$ python -q
>>> import numpy as np
>>> np.set_printoptions(precision=2, suppress=True, linewidth=200)
>>> rnd = lambda a: np.round(a, 2) + 0
>>> M = np.load("run16.npy")
>>> M
array([[  0.04, -10.62,  -1.25,  -4.76],
       [  0.05,  12.62,   0.14,  -2.92],
       [  0.03,  11.23,  -2.06,  -0.23],
       [ -0.12,  11.55,  -0.34,  -4.37],
       [  0.06, -57.36,   0.42,  -5.68],
       [  0.11,  16.08,  -0.89,  -2.79],
       [ -0.08,   2.92,  -1.27,   1.85],
       [  0.22, -12.06,  -1.13,   0.73],
       [  0.19,  -7.95,  -0.43,  -3.33],
       [  0.13, -29.64,   0.48,   2.52],
       [ -0.1 ,  30.09,   0.11,  -5.12],
       [  0.13, -16.95,   0.02,  -5.3 ],
       [  0.04,  -6.83,  -0.43,   0.85],
       [  0.06,  11.75,  -1.1 ,  -1.69],
       [  0.24,   0.11,   0.98,  -4.29],
       [ -0.05, -17.91,  -0.32,  -4.94],
       [  0.07, -21.42,  -0.35,   4.76],
       [  0.13, -22.93,   1.39,   7.67],
       [  0.01,   2.52,   0.18,  -0.52],
       [ -0.12,  28.63,  -0.8 ,  -0.71],
       [  0.34, -39.49,  -0.57,  -2.32],
       [  0.08,  20.15,   1.4 ,   3.14],
       [ -0.03,   4.72,  -1.41,   0.02],
       [  0.03,  18.88,  -0.86,  -7.15],
       [  0.17,  -9.03,   0.69,   7.09],
       [ -0.12,   4.91,   0.12,  -4.15]])
>>> # column 1 dominates
>>> Xs = M - M.mean(axis=0)
>>> V = np.linalg.svd(Xs)[2][:3]
>>> Y = Xs - Xs @ V.T @ V
>>> rnd((Xs @ V.T).std(axis=0))
array([20.49,  3.84,  0.81])
>>> Q, V = np.linalg.qr(M[:, :3])[0], np.linalg.qr(M[:, 3:])[0]
>>> s = np.linalg.svd(Q.T @ V, compute_uv=False)
>>> rnd(s)
array([0.33])
>>> gram = np.cov(M, rowvar=False)
>>> rnd(M.std(axis=0))
array([ 0.12, 20.49,  0.85,  3.87])
>>> rnd(np.linalg.eigvalsh(gram)[::-1])
array([436.81,  15.37,   0.68,   0.01])
>>> rnd(np.corrcoef(M.T))
array([[ 1.  , -0.51,  0.22,  0.21],
       [-0.51,  1.  , -0.22, -0.13],
       [ 0.22, -0.22,  1.  ,  0.26],
       [ 0.21, -0.13,  0.26,  1.  ]])
>>> np.argsort(-M.std(axis=0).round(6), kind="stable")
array([1, 3, 2, 0])
>>> rnd(np.corrcoef(M[:, 2], M[:, 1])[0, 1])
np.float64(-0.22)
>>> A = np.array([[-0.1, -0.7, -0.3, -0.4, -0.8],
...     [0.4, 0.0, -0.1, -1.0, 0.8],
...     [-0.8, -0.2, -0.5, -0.9, -0.4],
...     [-0.4, -0.8, 0.3, -0.1, 0.2]])
>>> vec = np.array([2, 0, 1, 0, 1])
>>> a = np.maximum(A @ vec, 0)
>>> a
array([0. , 1.5, 0. , 0. ])
>>> rnd(A.T @ a)
array([ 0.6 ,  0.  , -0.15, -1.5 ,  1.2 ])
>>> rnd(np.maximum(A @ (3 * vec), 0))
array([0. , 4.5, 0. , 0. ])
>>> r0, v = A[2], A[1]
>>> rnd(r0 @ v)
np.float64(0.31)
>>> pr = (r0 @ v) / (r0 @ r0) * r0
>>> rnd(pr)
array([-0.13, -0.03, -0.08, -0.15, -0.07])
>>> rnd(np.outer(r0, v))
array([[-0.32,  0.  ,  0.08,  0.8 , -0.64],
       [-0.08,  0.  ,  0.02,  0.2 , -0.16],
       [-0.2 ,  0.  ,  0.05,  0.5 , -0.4 ],
       [-0.36,  0.  ,  0.09,  0.9 , -0.72],
       [-0.16,  0.  ,  0.04,  0.4 , -0.32]])
>>> rnd(np.linalg.norm(r0 + v) ** 2 + np.linalg.norm(r0 - v) ** 2)
np.float64(7.42)
>>> np.linalg.matrix_rank(np.outer(r0, v))
np.int64(1)
>>> th = np.radians(45)
>>> R = np.eye(5)
>>> R[0, 0] = R[2, 2] = np.cos(th)
>>> R[0, 2], R[2, 0] = -np.sin(th), np.sin(th)
>>> rnd(R)
array([[ 0.71,  0.  , -0.71,  0.  ,  0.  ],
       [ 0.  ,  1.  ,  0.  ,  0.  ,  0.  ],
       [ 0.71,  0.  ,  0.71,  0.  ,  0.  ],
       [ 0.  ,  0.  ,  0.  ,  1.  ,  0.  ],
       [ 0.  ,  0.  ,  0.  ,  0.  ,  1.  ]])
>>> Y = A @ R.T
>>> np.allclose(A @ A.T, Y @ Y.T)
True
>>> np.allclose(np.linalg.norm(A, axis=1), np.linalg.norm(Y, axis=1))
True
>>> r0 = np.array([-1, -2])
>>> rnd(np.array([np.convolve(row, r0, "same") for row in A]))
array([[ 0.1,  0.9,  1.7,  1. ,  1.6],
       [-0.4, -0.8,  0.1,  1.2,  1.2],
       [ 0.8,  1.8,  0.9,  1.9,  2.2],
       [ 0.4,  1.6,  1.3, -0.5,  0. ]])
>>> np.polyval(r0, A[2])
array([-1.2, -1.8, -1.5, -1.1, -1.6])
>>> rnd(np.correlate(A[2], A[0], "full"))
array([0.64, 0.48, 0.72, 1.54, 1.05, 0.8 , 0.8 , 0.37, 0.04])
>>> np.convolve(A[2], r0)
array([0.8, 1.8, 0.9, 1.9, 2.2, 0.8])
>>> U, s, Vh = np.linalg.svd(A, full_matrices=False)
>>> rnd(np.cumsum(s ** 2) / np.sum(s ** 2))
array([0.48, 0.79, 0.93, 1.  ])
>>> rnd(np.abs(Vh[0]))
array([0.43, 0.45, 0.29, 0.62, 0.38])
>>> rnd(U.T @ A @ Vh.T)
array([[1.69, 0.  , 0.  , 0.  ],
       [0.  , 1.38, 0.  , 0.  ],
       [0.  , 0.  , 0.91, 0.  ],
       [0.  , 0.  , 0.  , 0.65]])
>>> rnd(U.T @ U)
array([[1., 0., 0., 0.],
       [0., 1., 0., 0.],
       [0., 0., 1., 0.],
       [0., 0., 0., 1.]])
>>> W0 = np.loadtxt("w.csv", delimiter=",")
>>> rnd(W0)
array([[ 0.52,  0.4 , -0.09, -0.28],
       [ 0.4 ,  0.66,  0.08,  0.24],
       [-0.09,  0.08,  0.98, -0.05],
       [-0.28,  0.24, -0.05,  0.84]])
>>> # looks like rank 3
>>> vec = np.array([3, 6, 0, 5])
>>> rnd(W0 @ np.ones(4))
array([0.55, 1.38, 0.91, 0.74])
>>> rnd(W0 @ vec)
array([ 2.59,  6.34, -0.08,  4.76])
>>> rnd(W0 * vec)
array([[ 1.57,  2.42,  0.  , -1.39],
       [ 1.21,  3.95,  0.  ,  1.18],
       [-0.28,  0.47,  0.  , -0.27],
       [-0.84,  1.41,  0.  ,  4.19]])
>>> rnd(W0 @ (2 * vec))
array([ 5.19, 12.68, -0.16,  9.53])
>>> rnd(W0 @ np.eye(4)[1])
array([0.4 , 0.66, 0.08, 0.24])
>>> np.sign((W0 @ vec).round(6))
array([ 1.,  1., -1.,  1.])
